>>> import numpy as np
>>> from numpy import linalg as LA
>>> np.set_printoptions(suppress=True, linewidth=160)
>>> def rnd(a):
...     return np.round(a, 2) + 0
... 
>>> C = np.array([[0, 0, 1, 2, 0, 2, 3],
...     [2, 2, 1, 0, 0, 1, 1],
...     [1, 0, 1, 2, 0, 2, 0],
...     [1, 3, 1, 1, 0, 3, 2]])
>>> rng = np.random.default_rng(78732)
>>> F = rng.normal(size=(21, 4)) @ C + np.array([2, 6, 9, 0, -6, -5, 4])
>>> print(rnd(F))
[[ 10.41  19.29  16.38   8.15  -6.    11.46  14.15]
 [  9.19  16.75  14.63   5.02  -6.     6.52  11.79]
 [  6.3    8.81  12.38   2.51  -6.    -1.45   9.72]
 [ -2.23   2.57   7.24  -0.08  -6.    -6.79   4.5 ]
 [  3.94  10.8   10.52   1.06  -6.    -0.84   6.73]
 [ -0.66   3.47   7.36  -0.95  -6.    -7.27   2.41]
 [ -2.84  -2.62   4.15  -4.64  -6.   -14.85  -6.12]
 [  4.82  10.73  10.35  -0.16  -6.    -2.33   5.29]
 [  1.41   7.06   8.91   0.25  -6.    -3.85   4.63]
 [ -2.04   1.25   6.89  -0.97  -6.    -8.72   3.32]
 [  0.45   3.48   7.01  -3.3   -6.   -10.02   1.35]
 [  0.04   3.19   8.58   2.31  -6.    -4.01   2.34]
 [  1.8   10.04   9.52  -0.6   -6.    -2.98   9.47]
 [  2.31   4.63   9.42   0.87  -6.    -5.15   4.23]
 [  7.29   8.92  11.68   1.88  -6.    -1.8    3.13]
 [ -3.53  -1.07   3.49  -6.88  -6.   -16.15  -4.19]
 [  2.55  10.84   8.62  -3.01  -6.    -4.94   5.73]
 [  3.38   5.16   9.84   0.22  -6.    -5.78   5.29]
 [  3.46   7.64  10.16   1.76  -6.    -2.15   4.24]
 [  3.38   5.25  10.47   2.04  -6.    -3.75   6.09]
 [ -0.13   4.94   8.14  -0.89  -6.    -6.47   6.12]]
>>> # rows and columns are dependent
>>> ang = np.radians(30)
>>> r_ = np.eye(7)
>>> r_[0, 0] = r_[1, 1] = np.cos(ang)
>>> r_[0, 1], r_[1, 0] = -np.sin(ang), np.sin(ang)
>>> print(rnd(r_))
[[ 0.87 -0.5   0.    0.    0.    0.    0.  ]
 [ 0.5   0.87  0.    0.    0.    0.    0.  ]
 [ 0.    0.    1.    0.    0.    0.    0.  ]
 [ 0.    0.    0.    1.    0.    0.    0.  ]
 [ 0.    0.    0.    0.    1.    0.    0.  ]
 [ 0.    0.    0.    0.    0.    1.    0.  ]
 [ 0.    0.    0.    0.    0.    0.    1.  ]]
>>> M2 = F @ r_.T
>>> print(np.allclose(LA.norm(F, axis=1), LA.norm(M2, axis=1)))
True
>>> print(rnd(np.abs(M2 - F).max(axis=0)))
[11.04  2.62  0.    0.    0.    0.    0.  ]
>>> print(rnd(LA.svd(F, compute_uv=False)), rnd(LA.svd(M2, compute_uv=False)))
[71.7  39.93  9.23  8.79  4.76  0.    0.  ] [71.7  39.93  9.23  8.79  4.76  0.    0.  ]
